% python3 -q
>>> import numpy as np
>>> import numpy.linalg as la
>>> np.set_printoptions(precision=2, suppress=True, linewidth=160)
>>> rnd = lambda a: np.round(a, 2) + 0
>>> E = np.load("case13.npy")
>>> E
array([[ 9., -2.,  0.,  0.,  0.,  0.,  0.,  0.,  0.,  0.,  0.,  0.],
       [-2.,  5., -2.,  0.,  0.,  0.,  0.,  0.,  0.,  0.,  0.,  0.],
       [ 0., -2.,  2., -2.,  0.,  0.,  0.,  0.,  0.,  0.,  0.,  0.],
       [ 0.,  0., -2.,  2., -2.,  0.,  0.,  0.,  0.,  0.,  0.,  0.],
       [ 0.,  0.,  0., -2.,  9., -2.,  0.,  0.,  0.,  0.,  0.,  0.],
       [ 0.,  0.,  0.,  0., -2.,  6., -2.,  0.,  0.,  0.,  0.,  0.],
       [ 0.,  0.,  0.,  0.,  0., -2.,  1., -2.,  0.,  0.,  0.,  0.],
       [ 0.,  0.,  0.,  0.,  0.,  0., -2.,  9., -2.,  0.,  0.,  0.],
       [ 0.,  0.,  0.,  0.,  0.,  0.,  0., -2.,  7., -2.,  0.,  0.],
       [ 0.,  0.,  0.,  0.,  0.,  0.,  0.,  0., -2.,  7., -2.,  0.],
       [ 0.,  0.,  0.,  0.,  0.,  0.,  0.,  0.,  0., -2.,  8., -2.],
       [ 0.,  0.,  0.,  0.,  0.,  0.,  0.,  0.,  0.,  0., -2.,  5.]])
>>> def softmax(z):
...     e = np.exp(z - z.max(axis=-1, keepdims=True))
...     return e / e.sum(axis=-1, keepdims=True)
... 
>>> rnd(softmax(10 * E[7]))
array([0., 0., 0., 0., 0., 0., 0., 1., 0., 0., 0., 0.])
>>> rnd(softmax(E).sum(axis=1))
array([1., 1., 1., 1., 1., 1., 1., 1., 1., 1., 1., 1.])
>>> rnd(softmax(E[7]))
array([0., 0., 0., 0., 0., 0., 0., 1., 0., 0., 0., 0.])
>>> S = E @ E.T / np.sqrt(12)
>>> softmax(S).round(6).argmax(axis=1)
array([ 0,  1,  2,  3,  4,  5,  6,  7,  8,  9, 10, 11])
>>> rnd(softmax(S)[7] @ E)
array([ 0.,  0.,  0.,  0.,  0.,  0., -2.,  9., -2.,  0.,  0.,  0.])
>>> w, vecs = la.eigh(E)
>>> x = np.array([3, -1, -1, 0, -2, 0, 0, 3, 1, -2, 0, 3])
>>> rnd(la.eigvalsh(E[1:, 1:]))
array([-0.6 , -0.15,  2.79,  3.48,  4.69,  5.71,  6.25,  7.34,  9.91, 10.48, 11.09])
>>> np.abs(E).sum(axis=1).max(), rnd(np.abs(w).max())
(np.float64(13.0), np.float64(11.09))
>>> x @ E @ x
np.float64(289.0)
>>> X = np.loadtxt("w.csv", delimiter=",")
>>> X
array([[22., 12.,  8., 20., 18., 16., 20., 10.,  9., 15., 17., 18.],
       [12., 11.,  4., 13., 12.,  6., 14.,  5.,  4.,  6., 10., 10.],
       [ 8.,  4.,  9.,  9.,  6.,  8., 11., 12.,  5.,  9.,  9.,  5.],
       [20., 13.,  9., 20., 18., 14., 21., 11.,  7., 13., 17., 15.],
       [18., 12.,  6., 18., 18., 12., 18.,  6.,  3.,  9., 15., 12.],
       [16.,  6.,  8., 14., 12., 14., 14., 10.,  7., 13., 13., 12.],
       [20., 14., 11., 21., 18., 14., 23., 14.,  8., 14., 18., 15.],
       [10.,  5., 12., 11.,  6., 10., 14., 17.,  9., 13., 11.,  8.],
       [ 9.,  4.,  5.,  7.,  3.,  7.,  8.,  9., 11., 11.,  6., 12.],
       [15.,  6.,  9., 13.,  9., 13., 14., 13., 11., 15., 12., 14.],
       [17., 10.,  9., 17., 15., 13., 18., 11.,  6., 12., 15., 12.],
       [18., 10.,  5., 15., 12., 12., 15.,  8., 12., 14., 12., 19.]])
>>> rank = la.matrix_rank(X)
>>> rank
np.int64(4)
>>> N = la.svd(X)[2][rank:].T
>>> [int(la.matrix_rank(X[:i])) for i in range(1, len(X) + 1)]
[1, 2, 3, 4, 4, 4, 4, 4, 4, 4, 4, 4]
>>> [int(la.matrix_rank(np.delete(X, i, axis=0))) for i in range(12)]
[4, 4, 4, 4, 4, 4, 4, 4, 4, 4, 4, 4]
>>> N.shape
(12, 8)
>>> np.allclose(X @ N, 0)
True
